$ python -q
>>> import numpy as np
>>> import numpy.linalg as la
>>> np.set_printoptions(precision=2, suppress=True, linewidth=160)
>>> arr = np.load("data.npy")
>>> arr
array([[ 9.27,  3.57,  1.15],
       [ 6.55, -1.71,  7.36],
       [ 1.94,  5.74,  7.96],
       [ 5.29, -7.97, -2.92],
       [-5.63,  5.85,  5.84],
       [ 1.57,  8.64,  4.78],
       [-2.17, -1.76,  9.6 ],
       [ 3.49, -9.36,  0.42],
       [-7.02,  4.48, -5.53],
       [-6.78,  0.19,  7.35],
       [ 6.24, -6.77,  3.9 ],
       [ 3.7 , -5.33, -7.61],
       [-1.96,  8.25, -5.29],
       [ 1.35,  9.25, -3.55],
       [-2.7 ,  1.2 , -9.55],
       [ 9.37,  3.43,  0.66],
       [-4.77,  6.22, -6.2 ],
       [ 1.42, -9.88, -0.53],
       [ 4.96, -6.93,  5.23],
       [-1.43,  6.69,  7.29],
       [ 3.9 , -5.98,  7.  ],
       [ 7.34,  5.04,  4.55],
       [-5.34, -7.78,  3.31],
       [-1.27, -7.87, -6.03],
       [ 4.4 , -4.72,  7.64],
       [-3.81,  1.47,  9.13],
       [-9.68, -1.73, -1.84],
       [-9.94, -0.19,  1.05],
       [-2.83, -9.58, -0.53],
       [-2.82, -0.65,  9.57],
       [-5.41, -7.41,  3.98],
       [ 0.82, -6.96, -7.13],
       [-4.1 , -5.67, -7.14],
       [ 5.55, -2.86,  7.81],
       [ 2.64,  0.15,  9.64]])
>>> x = np.array([2, 1, -2])
>>> h1 = np.maximum(arr @ x, 0)
>>> arr * (h1 > 1e-9)[:, None]
array([[ 9.27,  3.57,  1.15],
       [ 0.  , -0.  ,  0.  ],
       [ 0.  ,  0.  ,  0.  ],
       [ 5.29, -7.97, -2.92],
       [-0.  ,  0.  ,  0.  ],
       [ 1.57,  8.64,  4.78],
       [-0.  , -0.  ,  0.  ],
       [ 0.  , -0.  ,  0.  ],
       [-7.02,  4.48, -5.53],
       [-0.  ,  0.  ,  0.  ],
       [ 0.  , -0.  ,  0.  ],
       [ 3.7 , -5.33, -7.61],
       [-1.96,  8.25, -5.29],
       [ 1.35,  9.25, -3.55],
       [-2.7 ,  1.2 , -9.55],
       [ 9.37,  3.43,  0.66],
       [-4.77,  6.22, -6.2 ],
       [ 0.  , -0.  , -0.  ],
       [ 0.  , -0.  ,  0.  ],
       [-0.  ,  0.  ,  0.  ],
       [ 0.  , -0.  ,  0.  ],
       [ 7.34,  5.04,  4.55],
       [-0.  , -0.  ,  0.  ],
       [-1.27, -7.87, -6.03],
       [ 0.  , -0.  ,  0.  ],
       [-0.  ,  0.  ,  0.  ],
       [-0.  , -0.  , -0.  ],
       [-0.  , -0.  ,  0.  ],
       [-0.  , -0.  , -0.  ],
       [-0.  , -0.  ,  0.  ],
       [-0.  , -0.  ,  0.  ],
       [ 0.82, -6.96, -7.13],
       [-4.1 , -5.67, -7.14],
       [ 0.  , -0.  ,  0.  ],
       [ 0.  ,  0.  ,  0.  ]])
>>> print(np.tanh(arr @ x))
[ 1.   -1.   -1.    1.   -1.    0.98 -1.   -1.    0.91 -1.   -0.97  1.    1.    1.    1.    1.    1.   -1.   -1.   -1.   -1.    1.   -1.    0.93 -1.   -1.
 -1.   -1.   -1.   -1.   -1.    1.    0.39 -1.   -1.  ]
>>> feats = np.loadtxt("run4.csv", delimiter=",")
>>> feats
array([[1., 5., 1., 2., 3., 3., 0., 3., 5., 0.],
       [5., 3., 5., 4., 5., 5., 2., 4., 4., 5.],
       [0., 1., 1., 1., 2., 2., 4., 0., 1., 2.],
       [4., 1., 0., 0., 4., 5., 2., 5., 5., 2.],
       [1., 4., 4., 1., 1., 2., 4., 5., 4., 4.],
       [3., 5., 3., 2., 1., 5., 2., 1., 3., 1.],
       [5., 5., 3., 2., 0., 0., 5., 4., 0., 0.],
       [5., 5., 5., 3., 3., 4., 4., 5., 1., 0.],
       [2., 3., 2., 3., 0., 0., 1., 5., 0., 5.],
       [4., 0., 5., 0., 4., 0., 3., 4., 2., 3.]])
>>> round(la.norm(feats, "nuc"), 2)
np.float64(69.31)
>>> round(la.norm(feats, 2), 2)
np.float64(28.25)
>>> la.norm(feats, axis=1)
array([ 9.11, 13.64,  5.66, 10.77, 10.58,  9.38, 10.2 , 12.29,  8.77,  9.75])
>>> print(round(float(la.norm(feats, 1)), 2), round(la.norm(feats, np.inf), 2))
36.0 42.0
>>> round(la.norm(feats[3], 1), 2), round(float(la.norm(feats[3], np.inf)), 2)
(np.float64(28.0), 5.0)
>>> la.norm(feats, axis=1).argmax()
np.int64(1)
>>> (feats + feats.T) / 2
array([[1. , 5. , 0.5, 3. , 2. , 3. , 2.5, 4. , 3.5, 2. ],
       [5. , 3. , 3. , 2.5, 4.5, 5. , 3.5, 4.5, 3.5, 2.5],
       [0.5, 3. , 1. , 0.5, 3. , 2.5, 3.5, 2.5, 1.5, 3.5],
       [3. , 2.5, 0.5, 0. , 2.5, 3.5, 2. , 4. , 4. , 1. ],
       [2. , 4.5, 3. , 2.5, 1. , 1.5, 2. , 4. , 2. , 4. ],
       [3. , 5. , 2.5, 3.5, 1.5, 5. , 1. , 2.5, 1.5, 0.5],
       [2.5, 3.5, 3.5, 2. , 2. , 1. , 5. , 4. , 0.5, 1.5],
       [4. , 4.5, 2.5, 4. , 4. , 2.5, 4. , 5. , 3. , 2. ],
       [3.5, 3.5, 1.5, 4. , 2. , 1.5, 0.5, 3. , 0. , 3.5],
       [2. , 2.5, 3.5, 1. , 4. , 0.5, 1.5, 2. , 3.5, 3. ]])
>>> np.round(np.abs(la.eigvals(feats)).max(), 2)
np.float64(27.25)
